% ipython --no-banner

In [1]: import numpy as np

In [2]: import numpy.linalg as la

In [3]: np.set_printoptions(precision=2, suppress=True, linewidth=140)

In [4]: tidy = lambda a: np.round(a, 2) + 0

In [5]: K = np.array([[1, 3, 3], [3, 1, 3], [3, 3, 1]])

In [6]: G = K.T @ K

In [7]: np.diag(G)
Out[7]: array([19, 19, 19])

In [8]: (K @ K.T).shape
Out[8]: (3, 3)

In [9]: tidy(la.svd(K, compute_uv=False) ** 2)
Out[9]: array([49.,  4.,  4.])

In [10]: np.allclose(G, G.T)
Out[10]: True

In [11]: np.trace(G), (K ** 2).sum()
Out[11]: (np.int64(57), np.int64(57))

In [12]: P = np.triu(np.array([[5, 4, 8], [8, 4, 4], [3, 4, 1]]), 1) + np.eye(3)

In [13]: Y = P @ K @ la.inv(P)

In [14]: np.trace(Y), np.trace(K)
Out[14]: (np.float64(3.0), np.int64(3))

In [15]: tidy(la.det(Y))
Out[15]: np.float64(28.0)

In [16]: la.matrix_rank(Y)
Out[16]: np.int64(3)

In [17]: X = np.load("dump.npy")

In [18]: X
Out[18]: 
array([[ 0.49, -0.15, -1.05,  0.51],
       [-0.15, -0.2 ,  0.06,  1.14],
       [-1.05,  0.06, -0.25, -0.42],
       [ 0.51,  1.14, -0.42,  0.97]])

In [19]: np.einsum("ii->", X)
Out[19]: np.float64(1.01)

In [20]: tidy(la.det(2 * X)), tidy(la.det(X))
Out[20]: (np.float64(32.11), np.float64(2.01))

In [21]: tidy(np.poly(X))
Out[21]: array([ 1.  , -1.01, -3.  ,  1.02,  2.01])

In [22]: np.kron(np.eye(2, dtype=int), X)
Out[22]: 
array([[ 0.49, -0.15, -1.05,  0.51,  0.  , -0.  , -0.  ,  0.  ],
       [-0.15, -0.2 ,  0.06,  1.14, -0.  , -0.  ,  0.  ,  0.  ],
       [-1.05,  0.06, -0.25, -0.42, -0.  ,  0.  , -0.  , -0.  ],
       [ 0.51,  1.14, -0.42,  0.97,  0.  ,  0.  , -0.  ,  0.  ],
       [ 0.  , -0.  , -0.  ,  0.  ,  0.49, -0.15, -1.05,  0.51],
       [-0.  , -0.  ,  0.  ,  0.  , -0.15, -0.2 ,  0.06,  1.14],
       [-0.  ,  0.  , -0.  , -0.  , -1.05,  0.06, -0.25, -0.42],
       [ 0.  ,  0.  , -0.  ,  0.  ,  0.51,  1.14, -0.42,  0.97]])

In [23]: rng = np.random.default_rng(81)

In [24]: Y = X + rng.integers(-2, 3, (4, 1)) @ rng.integers(-2, 3, (1, 4))

In [25]: tidy(Y)
Out[25]: 
array([[-1.51, -4.15, -1.05, -1.49],
       [-0.15, -0.2 ,  0.06,  1.14],
       [-3.05, -3.94, -0.25, -2.42],
       [-0.49, -0.86, -0.42, -0.03]])

In [26]: tidy(Y - X)
Out[26]: 
array([[-2., -4.,  0., -2.],
       [ 0.,  0.,  0.,  0.],
       [-2., -4.,  0., -2.],
       [-1., -2.,  0., -1.]])

In [27]: tidy(la.svd(Y - X, compute_uv=False))
Out[27]: array([7.35, 0.  , 0.  , 0.  ])

In [28]: np.abs(Y - X).sum(axis=1)
Out[28]: array([8., 0., 8., 4.])

In [29]: la.matrix_rank(Y - X, tol=1e-8)
Out[29]: np.int64(1)

In [30]: E = np.array([[3, -8, -3], [7, -8, 7], [-9, 6, -6]])

In [31]: E
Out[31]: 
array([[ 3, -8, -3],
       [ 7, -8,  7],
       [-9,  6, -6]])

In [32]: Y = X / la.norm(X, axis=1, keepdims=True)

In [33]: G = Y @ Y.T

In [34]: tidy(la.norm(Y, axis=1))
Out[34]: array([1., 1., 1., 1.])

In [35]: tidy(G[2])
Out[35]: array([-0.32, -0.26,  1.  , -0.41])

In [36]: print(np.argwhere(np.triu(np.abs(G) > 0.95, 1)))
[]

In [37]: mat = np.array([[-0.3, -0.2, 1.3, -0.3, 1.2, 0.2], [-0.8, -0.1, 0.4, -2.1, 0.2, 0.3]])

In [38]: mat[:, 1] *= 3

In [39]: print(tidy(mat))
[[-0.3 -0.6  1.3 -0.3  1.2  0.2]
 [-0.8 -0.3  0.4 -2.1  0.2  0.3]]

In [40]: r0 = np.array([0, 3])

In [41]: np.polyval(r0, mat[1])
Out[41]: array([3., 3., 3., 3., 3., 3.])

In [42]: tidy(np.array([np.convolve(row, r0, "same") for row in mat]))
Out[42]: 
array([[ 0. , -0.9, -1.8,  3.9, -0.9,  3.6],
       [ 0. , -2.4, -0.9,  1.2, -6.3,  0.6]])

In [43]: print(tidy(np.correlate(mat[1], mat[0], "full")))
[-0.16 -1.02 -0.04 -0.89 -2.51  1.87 -2.58  1.31  0.9  -0.24 -0.09]

In [44]: np.zeros(2, 6)
TypeError: Cannot interpret '6' as a data type


In [45]: tidy(mat - mat[0])
Out[45]: 
array([[ 0. ,  0. ,  0. ,  0. ,  0. ,  0. ],
       [-0.5,  0.3, -0.9, -1.8, -1. ,  0.1]])

In [46]: np.unravel_index(np.abs(mat).argmax(), mat.shape)
Out[46]: (np.int64(1), np.int64(3))

In [47]: print(tidy(mat.sum(axis=0)))
[-1.1 -0.9  1.7 -2.4  1.4  0.5]

In [48]: mat.shape
Out[48]: (2, 6)

In [49]: mat[:, 6]
IndexError: index 6 is out of bounds for axis 1 with size 6


In [50]: print(tidy(mat.sum(axis=1)))
[ 1.5 -2.3]

In [51]: def softmax(z):
    ...:     e = np.exp(z - z.max(axis=-1, keepdims=True))
    ...:     return e / e.sum(axis=-1, keepdims=True)
    ...: 

In [52]: tidy(softmax(mat).sum(axis=1))
Out[52]: array([1., 1.])

In [53]: att = mat @ mat.T / np.sqrt(6)

In [54]: tidy(softmax(att + np.triu(np.full(att.shape, -np.inf), 1)))
Out[54]: 
array([[1.  , 0.  ],
       [0.19, 0.81]])

In [55]: tidy(softmax(att))
Out[55]: 
array([[0.68, 0.32],
       [0.19, 0.81]])

In [56]: data = np.load("m.npy")

In [57]: data
Out[57]: 
array([[ 5, 13, 11],
       [13, 66, 35],
       [11, 35, 30]])

In [58]: evals, evecs = la.eigh(data)

In [59]: x = np.array([0, -3, 5])

In [60]: print((np.sign(evecs[:, -1].round(6)) == np.sign(evecs[0, -1].round(6))).astype(int))
[1 1 1]

In [61]: tidy(la.eigvalsh(data[1:, 1:]))
Out[61]: array([ 8.64, 87.36])

In [62]: print(tidy(evecs * np.maximum(evals, 0) @ evecs.T))
[[ 5. 13. 11.]
 [13. 66. 35.]
 [11. 35. 30.]]

In [63]: x = np.array([0, 1, 1])

In [64]: la.norm(data @ x) <= la.norm(data, 2) * la.norm(x) + 1e-9
Out[64]: np.True_

In [65]: data @ x
Out[65]: array([ 24, 101,  65])

In [66]: np.sign((data @ x).round(6))
Out[66]: array([1, 1, 1])

In [67]: (data * x).sum(axis=1)
Out[67]: array([ 24, 101,  65])

In [68]: data @ np.ones(3)
Out[68]: array([ 29., 114.,  76.])

In [69]: data * x
Out[69]: 
array([[ 0, 13, 11],
       [ 0, 66, 35],
       [ 0, 35, 30]])

In [70]: F = np.array([[0, 9, 5], [0, 0, -3], [0, 0, 0]])

In [71]: U, sv, Vh = la.svd(F)

In [72]: tidy(sv)
Out[72]: array([10.41,  2.59,  0.  ])

In [73]: Y = U[:, :2] @ np.diag(sv[:2]) @ Vh[:2]

In [74]: la.matrix_rank(F, rtol=0.05)
Out[74]: np.int64(2)

In [75]: la.matrix_rank(Y)
Out[75]: np.int64(2)

In [76]: tidy(Y)
Out[76]: 
array([[ 0.,  9.,  5.],
       [ 0.,  0., -3.],
       [ 0.,  0.,  0.]])

In [77]: F @ F
Out[77]: 
array([[  0,   0, -27],
       [  0,   0,   0],
       [  0,   0,   0]])

In [78]: tidy(np.sort(la.eigvals(F)))
Out[78]: array([0., 0., 0.])

In [79]: la.matrix_power(F - np.diag(np.diag(F)), 3)
Out[79]: 
array([[0, 0, 0],
       [0, 0, 0],
       [0, 0, 0]])

In [80]: la.matrix_rank(F - F[0, 0] * np.eye(3))
Out[80]: np.int64(2)

In [81]: np.argsort(-la.norm(F, axis=0).round(6), kind="stable")[:3]
Out[81]: array([1, 2, 0])

In [82]: W0 = np.array([[-0.41, -0.52, 0.74, 0.41],
    ...:     [-0.78, -0.82, 0.98, 0.54],
    ...:     [0.45, 0.05, -0.76, 0.6],
    ...:     [-0.76, -0.31, 0.97, -0.76],
    ...:     [0.59, 0.82, -0.9, -0.84],
    ...:     [-0.52, -0.35, 0.83, -0.21],
    ...:     [-0.68, -0.41, 0.94, -0.43],
    ...:     [0.32, 0.85, -0.65, -0.96],
    ...:     [-0.99, -0.85, 1.0, -0.93],
    ...:     [-0.75, -0.61, 0.97, -0.16],
    ...:     [-0.74, -0.92, 0.97, 0.92],
    ...:     [0.05, 0.43, -0.14, -0.69],
    ...:     [-0.54, -0.33, 0.85, -0.29],
    ...:     [0.42, 0.67, -0.76, -0.72]])

In [83]: Ac = W0 - W0.mean(axis=0)

In [84]: evecs = la.svd(Ac)[2][:2]

In [85]: Y = Ac - Ac @ evecs.T @ evecs

In [86]: tidy(Y.std(axis=0))
Out[86]: array([0.04, 0.11, 0.08, 0.03])

In [87]: la.norm(Y, axis=1).round(6).argmax()
Out[87]: np.int64(8)

In [88]: tidy(la.norm(Y) / la.norm(Ac))
Out[88]: np.float64(0.11)

In [89]: M = 0.7 ** np.abs(np.subtract.outer(np.arange(3), np.arange(3)))

In [90]: tidy(M)
Out[90]: 
array([[1.  , 0.7 , 0.49],
       [0.7 , 1.  , 0.7 ],
       [0.49, 0.7 , 1.  ]])

In [91]: x = np.array([1, -2, -1])

In [92]: target = M @ x

In [93]: tidy(target)
Out[93]: array([-0.89, -2.  , -1.91])

In [94]: tidy(la.solve(M, target + M[:, 0]))
Out[94]: array([ 2., -2., -1.])

In [95]: tidy(la.solve(M, target))
Out[95]: array([ 1., -2., -1.])

In [96]: tidy(la.solve(M, 3 * target))
Out[96]: array([ 3., -6., -3.])
